$ ipython --no-banner

In [1]: import numpy as np

In [2]: np.set_printoptions(precision=2, suppress=True, linewidth=160, legacy="1.25")

In [3]: def rnd(a):
   ...:     return np.round(a, 2) + 0
   ...: 

In [4]: data = np.load("w.npy")

In [5]: print(data)
[[ 1.9  -0.6   0.3   2.1   0.1  -1.5   0.2   0.7  -0.8   0.4 ]
 [-0.1  -0.1  -0.5   2.6  -0.4   1.2   1.3   0.9   0.4  -1.6 ]
 [-0.3   1.6   0.5   4.47 -0.1  -1.3   0.7   1.5  -1.4  -0.9 ]
 [-0.3  -0.3  -0.5   0.92  0.1   0.6  -1.3   0.3  -0.9  -0.2 ]
 [ 0.9  -0.4   0.1  -0.28  1.6   0.2   0.1  -0.1  -0.3   0.6 ]
 [ 0.4  -2.7  -1.5   2.38 -0.4   0.   -0.8   0.8  -1.    1.2 ]
 [-0.3   0.8  -1.2   3.31  0.3  -0.1  -0.3   1.1   0.2   0.4 ]
 [ 0.2  -0.2  -0.5  -3.52  0.5   0.    0.3  -1.2  -0.7  -0.9 ]
 [-1.6   0.7   1.4  -4.02 -0.6   0.1  -0.2  -1.3   0.1  -0.2 ]
 [-0.4   0.5  -1.4  -1.33 -0.9  -1.5   0.1  -0.4   0.8   0.9 ]
 [ 0.2   0.4   0.2  -2.78 -1.3  -0.6  -1.   -0.9  -0.1   0.4 ]
 [-1.2  -1.7   0.9   2.85  1.3  -0.4   0.9   0.9   1.    0.2 ]
 [ 0.5  -0.8   0.7  -0.6  -0.7  -0.8  -1.3  -0.2   0.2  -1.1 ]
 [ 1.5   0.   -0.8   4.75 -0.3   0.9  -0.5   1.6   0.2   0.1 ]
 [-0.7  -1.1  -1.1  -8.91 -1.5   1.5   0.5  -2.9  -0.3  -0.5 ]
 [ 0.4   0.4  -1.4   1.87  0.    1.2  -0.7   0.6  -1.4   1.7 ]
 [ 1.    0.   -1.6   1.5   0.5   0.5   0.1   0.5   1.8  -1.9 ]
 [-0.7  -0.3  -0.2  -0.03  1.5   0.9   2.1   0.1   0.8  -0.4 ]
 [-0.6   2.6  -0.5   3.16 -1.5  -0.7   0.    1.1   0.1  -0.5 ]
 [-0.3  -0.5  -0.4  -2.97 -0.9   0.   -0.1  -1.    1.3   1.4 ]
 [ 1.2   0.   -0.3  -1.26  0.3  -1.   -1.2  -0.4   1.6   0.8 ]
 [-0.1   2.   -0.7   3.59  0.3   0.3   0.5   1.2   0.2  -0.1 ]
 [ 1.8  -1.7  -1.1  -3.19  2.    1.2   0.7  -1.1  -0.3   0.3 ]
 [-0.7   1.5   0.8   3.06  1.7  -0.4   0.7   1.    0.9  -0.1 ]
 [ 1.3  -1.1   0.7  -5.17 -1.4   1.3   0.   -1.7   0.4  -0.8 ]
 [-0.2   0.6   1.    1.29 -0.2   0.5  -0.7   0.5  -0.2   1.6 ]
 [ 0.4  -0.2  -2.    3.99  0.1   1.2   3.    1.3  -2.1   0.8 ]
 [ 0.6  -1.3   0.8  -0.06  1.    0.4  -0.1   0.   -0.4   0.3 ]]

In [6]: Xc = data - data.mean(axis=1)
Traceback (most recent call last):
  Cell In[6], line 1
    Xc = data - data.mean(axis=1)
ValueError: operands could not be broadcast together with shapes (28,10) (28,) 


In [7]: Xc = data - data.mean(axis=0)

In [8]: left, sigma, VT = np.linalg.svd(Xc, full_matrices=False)

In [9]: print(rnd(sigma))
[18.45  6.96  5.91  5.52  4.7   4.21  3.8   3.48  2.78  0.14]

In [10]: print(rnd(Xc.mean(axis=0)))
[0. 0. 0. 0. 0. 0. 0. 0. 0. 0.]

In [11]: print(rnd(np.abs(VT[-1])))
[0.   0.01 0.01 0.31 0.01 0.01 0.01 0.95 0.01 0.  ]

In [12]: print(rnd(VT[0] * np.sign(VT[0, np.abs(VT[0]).argmax()])))
[ 0.    0.13 -0.03  0.93  0.08 -0.05  0.05  0.31 -0.04  0.02]

In [13]: print(np.abs(left[:, 0]).argmax())
14
